$ ipython --no-banner

In [1]: import numpy as np

In [2]: from numpy import linalg as LA

In [3]: np.set_printoptions(precision=4, suppress=True, linewidth=100)

In [4]: def rnd(a):
   ...:     return np.round(a, 4) + 0
   ...: 

In [5]: cent = np.array([[9, -1, -7, 8], [-2, 3, -5, -3], [-2, -9, 8, -5]])

In [6]: m1 = np.repeat(cent, 25 // 3, axis=0)

In [7]: rng = np.random.default_rng(70)

In [8]: m1 = m1 + 0.05 * rng.normal(size=m1.shape)

In [9]: print(rnd(m1))
[[ 8.9958 -1.0506 -6.9547  7.9777]
 [ 9.0702 -1.0732 -6.9769  7.999 ]
 [ 9.0361 -1.0416 -6.9864  8.0759]
 [ 8.9442 -1.0209 -6.9479  7.9718]
 [ 9.0761 -1.0253 -7.0172  8.0498]
 [ 9.0107 -0.9442 -6.9623  7.9596]
 [ 9.0747 -0.9668 -6.9593  8.0219]
 [ 8.9192 -1.0316 -6.9557  7.9468]
 [-2.0849  2.9965 -4.9744 -2.9373]
 [-1.9655  3.0051 -4.9664 -2.9882]
 [-2.0017  3.067  -5.0152 -2.9793]
 [-2.0683  2.9668 -5.006  -2.9617]
 [-1.9848  2.9872 -4.9862 -3.0479]
 [-1.924   2.9451 -4.9982 -2.9574]
 [-2.0663  2.9653 -4.9827 -2.8886]
 [-2.0391  3.0465 -5.0515 -2.9396]
 [-1.9974 -9.0642  7.9712 -5.0095]
 [-2.0462 -9.064   8.0658 -5.0081]
 [-2.0789 -9.0432  8.0299 -5.0429]
 [-1.9618 -8.9802  7.9676 -5.0433]
 [-2.0573 -9.0217  8.011  -5.0538]
 [-1.9092 -9.0042  8.0638 -4.9543]
 [-1.8788 -9.0294  8.0194 -5.0036]
 [-2.0196 -8.9432  8.056  -5.0187]]

In [10]: vec = np.array([0, 5, 5, 2])

In [11]: y = m1 @ vec

In [12]: print(rnd(LA.solve(m1.T @ m1, m1.T @ y)))
[0. 5. 5. 2.]

In [13]: y = y + 0.02 * rng.normal(size=24)

In [14]: print(rnd(y))
[-24.0586 -24.2781 -23.9702 -23.9154 -24.1263 -23.5805 -23.5957 -24.0375 -15.7416 -15.7808 -15.7022
 -16.1339 -16.0928 -16.1642 -15.8691 -15.9302 -15.5019 -14.9824 -15.1802 -15.1398 -15.1561 -14.5944
 -15.0397 -14.4659]

In [15]: coef, *_ = LA.lstsq(m1, y)

In [16]: print(coef.round())
[0. 5. 5. 2.]

In [17]: vec = np.array([-5, 5, -2, -1])

In [18]: h = np.maximum(m1 @ vec, 0)

In [19]: print(rnd(h))
[ 0.      0.      0.      0.      0.      0.      0.      0.     38.2933 37.7739 38.3536 38.1491
 37.8803 37.2994 38.012  38.4705  0.      0.      0.      0.      0.      0.      0.      0.    ]

In [20]: print(np.tanh(m1 @ vec))
[-1. -1. -1. -1. -1. -1. -1. -1.  1.  1.  1.  1.  1.  1.  1.  1. -1. -1. -1. -1. -1. -1. -1. -1.]

In [21]: Xc = m1 - m1.mean(axis=0)

In [22]: vecs = LA.svd(Xc)[2][:3]

In [23]: A2 = Xc - Xc @ vecs.T @ vecs

In [24]: print(rnd((Xc @ vecs.T).std(axis=0)))
[9.8502 5.6402 0.0461]

In [25]: print(rnd(A2.std(axis=0)))
[0.0027 0.02   0.0206 0.0138]

In [26]: print(rnd(np.diag(vecs.T @ vecs)))
[0.9926 0.6095 0.5841 0.8138]

In [27]: print(rnd(np.cov(Xc @ vecs.T, rowvar=False)))
[[101.2458   0.       0.    ]
 [  0.      33.1952   0.    ]
 [  0.       0.       0.0022]]

In [28]: J = np.loadtxt("data.csv", delimiter=",")

In [29]: print(J)
[[-3.278  -2.5019  2.3415 -3.5224  2.217   1.4767  0.8987 -1.2901]
 [ 0.1387  2.5604  5.074   0.8275 -3.2865  1.202  -6.3954 -0.1006]
 [-1.8201 -2.3395  1.1376 -1.635   4.9074  2.1994  1.9259  2.7837]
 [-1.8696 -1.6885  2.8373 -1.9366  3.9275  1.9163  1.3954  1.1132]
 [ 0.2753  2.8153  6.0027 -0.6404 -3.119   1.8762 -4.7664  2.3595]
 [-3.9401 -1.9918  1.1276 -1.568   4.4525  1.3642 -0.5463 -0.2826]
 [-2.7825 -2.3023  2.1705 -2.0183  2.7433  0.5787  1.7639  2.4196]
 [ 0.2939 -0.0185  5.0459  0.5608 -3.8361  1.4347 -5.3402  0.142 ]
 [-2.6665 -4.01    1.9697 -2.5224  4.8371  0.4918  2.0651 -0.0098]
 [-2.1832 -1.0671  0.5334 -2.8695  6.0393  1.5678 -0.0242  1.3538]
 [-0.1933 -0.0463  7.918   0.6948 -3.3277  1.0722 -5.8759  0.6927]
 [ 0.5816  1.7036  4.8814  1.3124 -2.7789  0.0445 -5.6846  0.0742]
 [-1.004  -3.5557  1.6099 -1.2233  4.7201  1.3169  2.0377  1.1751]
 [ 0.4327  2.4967  5.5558 -1.1325 -1.1716  1.2896 -5.335  -0.6966]
 [-0.3174  0.3449  6.041  -0.888  -2.0944  0.6252 -5.5985  1.4833]
 [-2.9522 -1.7096  1.8498 -1.838   4.746   1.8025  1.2928  1.1024]
 [-2.26   -2.9361  3.2334 -0.5204  4.9141 -0.4763  2.0505  1.6317]
 [ 0.5465  2.7872  3.6328  0.6678 -2.5353  0.6976 -4.9106  1.7962]
 [ 0.0473  1.7485  4.4947  0.4867 -1.0517 -0.2996 -6.4591  1.2257]
 [-1.0186  0.7368  4.2905 -1.7372 -3.9033 -0.664  -5.1714  0.3619]
 [-1.7387 -3.8033  1.3183 -1.6976  3.676   2.105   1.1268  1.2312]
 [-0.0705  1.0556  6.0235  0.393  -3.233   1.4761 -4.5819 -0.1303]
 [-0.6214  1.3741  4.9451  0.2464 -2.8644  0.2321 -4.6805  2.5143]
 [-3.3542 -2.034   1.5465 -0.8712  4.1281  1.7769  1.2535  0.5417]
 [-3.0593 -2.0945  2.9859 -2.9002  4.7384  2.0014  2.0364  0.3716]
 [-0.1955 -2.187   1.316  -1.4039  5.3339  0.9346  2.1066  1.3393]
 [-0.58    3.0472  5.2057 -0.2835 -2.7128  0.9163 -5.7072  0.5069]
 [-1.9782 -4.5169  2.4066 -0.3646  4.4653 -0.0455  2.8724  1.1146]
 [-0.5824 -1.5064  0.8973  0.3763  3.9123  1.962   0.743   3.2033]]

In [30]: np.zeros(29, 8)
---------------------------------------------------------------------------
TypeError                                 Traceback (most recent call last)
Cell In[30], line 1
----> 1 np.zeros(29, 8)

TypeError: Cannot interpret '8' as a data type

In [31]: print(rnd(J.mean(axis=0)))
[-1.2465 -0.6772  3.3928 -0.8968  1.167   1.0647 -1.6382  0.9665]

In [32]: print(rnd(J.sum(axis=0)))
[-36.1497 -19.6391  98.3924 -26.0073  33.8436  30.8753 -47.5085  28.0279]

In [33]: J[:, 8]
---------------------------------------------------------------------------
IndexError                                Traceback (most recent call last)
Cell In[33], line 1
----> 1 J[:, 8]

IndexError: index 8 is out of bounds for axis 1 with size 8

In [34]: LA.rank(J)
---------------------------------------------------------------------------
AttributeError                            Traceback (most recent call last)
Cell In[34], line 1
----> 1 LA.rank(J)

AttributeError: module 'numpy.linalg' has no attribute 'rank'

In [35]: print(LA.matrix_rank(J))
8
